$ python3 -q
>>> import numpy as np
>>> np.set_printoptions(precision=1, suppress=True, linewidth=120)
>>> def rnd(a):
...     return np.round(a, 1) + 0
... 
>>> arr = np.load("m.npy")
>>> rnd(arr)
array([[-0.2, -2.7, -2.2,  3.6, -0.2],
       [-1.3, -2.8, -3.8, -0.8,  0.4],
       [-0.8, -3.1, -3.3,  1.9,  0.1],
       [ 0.2,  2.7,  2.2, -3.6,  0.2],
       [ 0.7, -1.1,  0.2,  4.8, -0.4],
       [-1.1, -3.1, -3.7,  0.5,  0.2],
       [ 0.2, -2.2, -1.4,  4.3, -0.3],
       [ 1.3,  2.9,  3.8,  0.2, -0.3],
       [-0.8, -3.1, -3.3,  2. ,  0.1],
       [ 0.7, -1.3,  0. ,  4.8, -0.4],
       [-0.1, -2.6, -2. ,  3.8, -0.2],
       [ 1.4,  2.6,  3.8,  1.4, -0.4],
       [ 0.6, -1.5, -0.3,  4.7, -0.4],
       [ 1.4,  0.9,  2.6,  3.9, -0.5],
       [ 1.2,  0.3,  1.9,  4.4, -0.5],
       [-0.8,  0.9, -0.5, -4.8,  0.5],
       [ 0.5, -1.7, -0.5,  4.6, -0.4],
       [ 1.4,  2.5,  3.8,  1.5, -0.4],
       [-0.1,  2.3,  1.6, -4.1,  0.2],
       [ 1. ,  3.1,  3.7, -1. , -0.2],
       [-1.5, -2.1, -3.6, -2.3,  0.5],
       [ 0.4, -1.9, -0.8,  4.5, -0.3],
       [-0.2,  2.2,  1.3, -4.3,  0.3],
       [ 1.4,  2.5,  3.8,  1.6, -0.4],
       [-1.2, -3. , -3.8,  0.4,  0.2],
       [ 1.4,  1.4,  3. ,  3.4, -0.5],
       [-1.4, -1.2, -2.8, -3.7,  0.5],
       [-0.1, -2.6, -2.1,  3.7, -0.2]])
>>> D = np.linalg.norm(arr[:, None] - arr[None], axis=-1)
>>> (D + 1e9 * np.eye(28)).round(6).argmin(axis=1)
array([27, 24,  8, 18,  9, 24, 21, 11,  2,  4, 27, 17, 16, 25, 13, 22, 12, 23, 22,  7,  1, 16, 18, 17,  5, 13, 20,  0])
>>> rnd(D[:5, :5])
array([[ 0. ,  4.9,  2.2, 10. ,  3.2],
       [ 4.9,  0. ,  2.8,  8.7,  7.4],
       [ 2.2,  2.8,  0. ,  9.8,  5.2],
       [10. ,  8.7,  9.8,  0. ,  9.5],
       [ 3.2,  7.4,  5.2,  9.5,  0. ]])
>>> np.unravel_index(D.round(6).argmax(), D.shape)
(np.int64(0), np.int64(3))
>>> D[1].round(6).argsort(kind="stable")[:4]
array([ 1, 24,  5, 20])
>>> D.mean(axis=1).argmax()
np.int64(15)
>>> gram = np.cov(arr, rowvar=False)
>>> rnd(gram)
array([[ 1. ,  1.5,  2.4,  1.4, -0.3],
       [ 1.5,  5.2,  5.8, -2.8, -0.2],
       [ 2.4,  5.8,  7.4, -0.1, -0.5],
       [ 1.4, -2.8, -0.1, 10.3, -0.9],
       [-0.3, -0.2, -0.5, -0.9,  0.1]])
>>> rnd(np.linalg.eigvalsh(gram)[::-1])
array([13.6, 10.4,  0. ,  0. ,  0. ])
>>> gram.shape
(5, 5)
>>> rnd(np.corrcoef(arr[:, 1], arr[:, 0])[0, 1])
np.float64(0.6)
>>> rnd(np.corrcoef(arr.T))
array([[ 1. ,  0.6,  0.9,  0.5, -0.9],
       [ 0.6,  1. ,  0.9, -0.4, -0.2],
       [ 0.9,  0.9,  1. ,  0. , -0.6],
       [ 0.5, -0.4,  0. ,  1. , -0.8],
       [-0.9, -0.2, -0.6, -0.8,  1. ]])
>>> feats = np.loadtxt("a.csv", delimiter=",")
>>> feats
array([[0., 0., 0., 0., 0., 0., 0., 0.],
       [0., 0., 0., 0., 0., 0., 0., 0.],
       [1., 0., 2., 0., 0., 0., 0., 0.],
       [0., 1., 1., 1., 0., 0., 0., 0.],
       [1., 2., 2., 0., 1., 0., 0., 0.],
       [1., 0., 2., 0., 1., 2., 0., 0.],
       [0., 0., 1., 1., 2., 0., 2., 0.],
       [0., 2., 1., 1., 1., 0., 0., 2.]])
>>> np.allclose(feats, feats.T)
False
>>> (feats + feats.T) / 2
array([[0. , 0. , 0.5, 0. , 0.5, 0.5, 0. , 0. ],
       [0. , 0. , 0. , 0.5, 1. , 0. , 0. , 1. ],
       [0.5, 0. , 2. , 0.5, 1. , 1. , 0.5, 0.5],
       [0. , 0.5, 0.5, 1. , 0. , 0. , 0.5, 0.5],
       [0.5, 1. , 1. , 0. , 1. , 0.5, 1. , 0.5],
       [0.5, 0. , 1. , 0. , 0.5, 2. , 0. , 0. ],
       [0. , 0. , 0.5, 0.5, 1. , 0. , 2. , 0. ],
       [0. , 1. , 0.5, 0.5, 0.5, 0. , 0. , 2. ]])
>>> np.allclose(feats @ feats.T, feats.T @ feats)
False
>>> Z = arr[[14, 19]].astype(float)
>>> for _ in range(4):
...     lab = np.linalg.norm(arr[:, None] - Z, axis=-1).argmin(axis=1)
...     Z = np.array([arr[lab == j].mean(axis=0) for j in range(2)])
... 
>>> lab
array([0, 0, 0, 1, 0, 0, 0, 1, 0, 0, 0, 1, 0, 1, 0, 1, 0, 1, 1, 1, 0, 0, 1, 1, 0, 1, 1, 0])
>>> rnd(Z[1] - Z[0])
array([ 0.8,  4. ,  4. , -3.6,  0. ])
>>> F = np.loadtxt("x.csv", delimiter=",")
>>> F
array([[ 1., -1., -2.,  2.,  3., -3.,  1.,  3.],
       [-3.,  1., -2., -3., -1.,  2.,  3., -2.],
       [ 2., -2.,  0., -2.,  3., -1.,  2., -1.],
       [ 0., -1., -3., -3.,  1.,  0., -2.,  0.],
       [-3.,  0., -3.,  0.,  0.,  1.,  0.,  2.],
       [-2.,  0., -1.,  1., -2.,  0.,  3., -2.],
       [-2.,  2.,  2.,  0.,  1.,  2., -2.,  1.],
       [-1., -1.,  0.,  2., -2., -1.,  1., -1.]])
>>> rng = np.random.default_rng(1482)
>>> lab = rng.permutation(8)
>>> lab
array([6, 1, 0, 5, 4, 3, 7, 2])
>>> other = F[lab][:, lab]
>>> np.allclose(other, F)
False
>>> rnd(np.linalg.det(other)), rnd(np.linalg.det(F[lab]))
(np.float64(-4115.0), np.float64(-4115.0))
>>> rnd(np.linalg.matrix_power(F, 3))
array([[  -7.,  -32.,  -38.,   22.,  -97.,  -20.,    7.,  -43.],
       [ -14.,    2.,   14., -133.,  -22.,   57.,  128., -165.],
       [ -44.,  -49.,  -91.,  -16.,  -36.,  -15.,   16.,  -15.],
       [  30.,  -23.,  -15.,  -70.,   15.,   -6.,  -21.,  -44.],
       [  46.,    7.,   51.,  -82.,  -30.,   26.,   36., -120.],
       [   0.,  -28.,  -29.,  -31.,  -19.,  -10.,  138.,  -79.],
       [ -10.,   86.,  120.,   17.,  -11.,   68.,  -64.,    3.],
       [  30.,  -41.,  -41.,   25.,   23.,  -54.,   75.,   11.]])
>>> rnd(np.abs(np.linalg.eigvals(F)).max())
np.float64(6.4)
>>> np.allclose(F @ F.T, F.T @ F)
False
>>> F @ F
array([[ -8.,  -1., -10.,   6.,   1.,  -1., -18.,  17.],
       [-15.,  19.,  20.,   2., -16.,  20.,   0., -10.],
       [ -2.,   3.,   2.,  13.,  12.,  -2.,  -8.,  21.],
       [ -2.,   4.,   4.,  18., -13.,  -2.,   1.,   5.],
       [-13.,   7.,   5.,   5., -24.,  10.,  -4., -10.],
       [ -2.,  11.,  13.,  -9.,  -1.,  13., -14.,  -4.],
       [ -8.,  -5.,  -9., -10., -10.,   4.,  19., -17.],
       [  9.,   1.,   7.,  -8.,   5.,   2., -14.,  -1.]])
>>> np.allclose(F, F.T)
False
>>> (F + F.T) / 2
array([[ 1. , -2. ,  0. ,  1. ,  0. , -2.5, -0.5,  1. ],
       [-2. ,  1. , -2. , -2. , -0.5,  1. ,  2.5, -1.5],
       [ 0. , -2. ,  0. , -2.5,  0. , -1. ,  2. , -0.5],
       [ 1. , -2. , -2.5, -3. ,  0.5,  0.5, -1. ,  1. ],
       [ 0. , -0.5,  0. ,  0.5,  0. , -0.5,  0.5,  0. ],
       [-2.5,  1. , -1. ,  0.5, -0.5,  0. ,  2.5, -1.5],
       [-0.5,  2.5,  2. , -1. ,  0.5,  2.5, -2. ,  1. ],
       [ 1. , -1.5, -0.5,  1. ,  0. , -1.5,  1. , -1. ]])
>>> np.trace(F)
np.float64(-4.0)
>>> other = F / np.linalg.norm(F, axis=1, keepdims=True)
>>> gram = other @ other.T
>>> (gram - 2 * np.eye(8)).round(6).argmax(axis=1)
array([2, 5, 0, 4, 1, 7, 4, 5])
>>> rnd(gram)
array([[ 1. , -0.5,  0.3,  0.1,  0.2, -0.2, -0.3,  0. ],
       [-0.5,  1. ,  0. ,  0.2,  0.4,  0.7,  0. ,  0. ],
       [ 0.3,  0. ,  1. ,  0.3, -0.4, -0.2, -0.5, -0.3],
       [ 0.1,  0.2,  0.3,  1. ,  0.4, -0.3, -0.1, -0.5],
       [ 0.2,  0.4, -0.4,  0.4,  1. ,  0.2,  0.2,  0. ],
       [-0.2,  0.7, -0.2, -0.3,  0.2,  1. , -0.4,  0.8],
       [-0.3,  0. , -0.5, -0.1,  0.2, -0.4,  1. , -0.4],
       [ 0. ,  0. , -0.3, -0.5,  0. ,  0.8, -0.4,  1. ]])
>>> rnd(gram[0])
array([ 1. , -0.5,  0.3,  0.1,  0.2, -0.2, -0.3,  0. ])
>>> rnd(np.linalg.norm(other, axis=1))
array([1., 1., 1., 1., 1., 1., 1., 1.])
>>> (np.abs(gram) > 0.9).astype(int)
array([[1, 0, 0, 0, 0, 0, 0, 0],
       [0, 1, 0, 0, 0, 0, 0, 0],
       [0, 0, 1, 0, 0, 0, 0, 0],
       [0, 0, 0, 1, 0, 0, 0, 0],
       [0, 0, 0, 0, 1, 0, 0, 0],
       [0, 0, 0, 0, 0, 1, 0, 0],
       [0, 0, 0, 0, 0, 0, 1, 0],
       [0, 0, 0, 0, 0, 0, 0, 1]])
>>> mat = np.loadtxt("run6.csv", delimiter=",")
>>> mat
array([[ 1.,  3., -2., -3.],
       [ 1.,  4., -2., -2.],
       [ 1.,  6., -2.,  1.],
       [-1.,  4., -5.,  2.],
       [ 0.,  2., -4.,  1.],
       [ 2.,  5., -1.,  1.],
       [ 5.,  8., -4., -2.],
       [ 6.,  6., -4., -4.],
       [ 7.,  6., -7., -2.],
       [ 6.,  4., -5., -5.],
       [ 6.,  5., -3., -5.],
       [ 6.,  3., -5., -3.],
       [ 7.,  4., -3.,  0.],
       [ 4.,  1., -5.,  1.],
       [ 6.,  4., -8.,  4.],
       [ 7.,  7., -8.,  1.],
       [10.,  5., -5.,  1.],
       [12.,  8., -2.,  3.],
       [ 9.,  8., -1.,  3.],
       [ 6.,  9., -3.,  6.],
       [ 6., 10., -1.,  3.],
       [ 3., 12., -3.,  0.],
       [ 6., 15., -1., -3.],
       [ 9., 14.,  0., -4.],
       [ 9., 16., -3., -1.]])
>>> rnd(np.linalg.norm(mat, 1)), rnd(np.linalg.norm(mat, np.inf))
(np.float64(169.0), np.float64(29.0))
>>> np.linalg.norm(mat, axis=1).argmax()
np.int64(24)
>>> rnd(np.linalg.norm(mat[10] - mat[7]))
np.float64(1.7)
>>> mat[10] @ mat[7]
np.float64(98.0)
>>> rnd(np.linalg.norm(mat, axis=0))
array([31.3, 39.1, 20.4, 14.5])
>>> rnd(np.linalg.norm(mat) ** 2 / np.linalg.norm(mat, 2) ** 2)
np.float64(1.2)
>>> rnd(np.linalg.norm(mat, "nuc"))
np.float64(91.9)
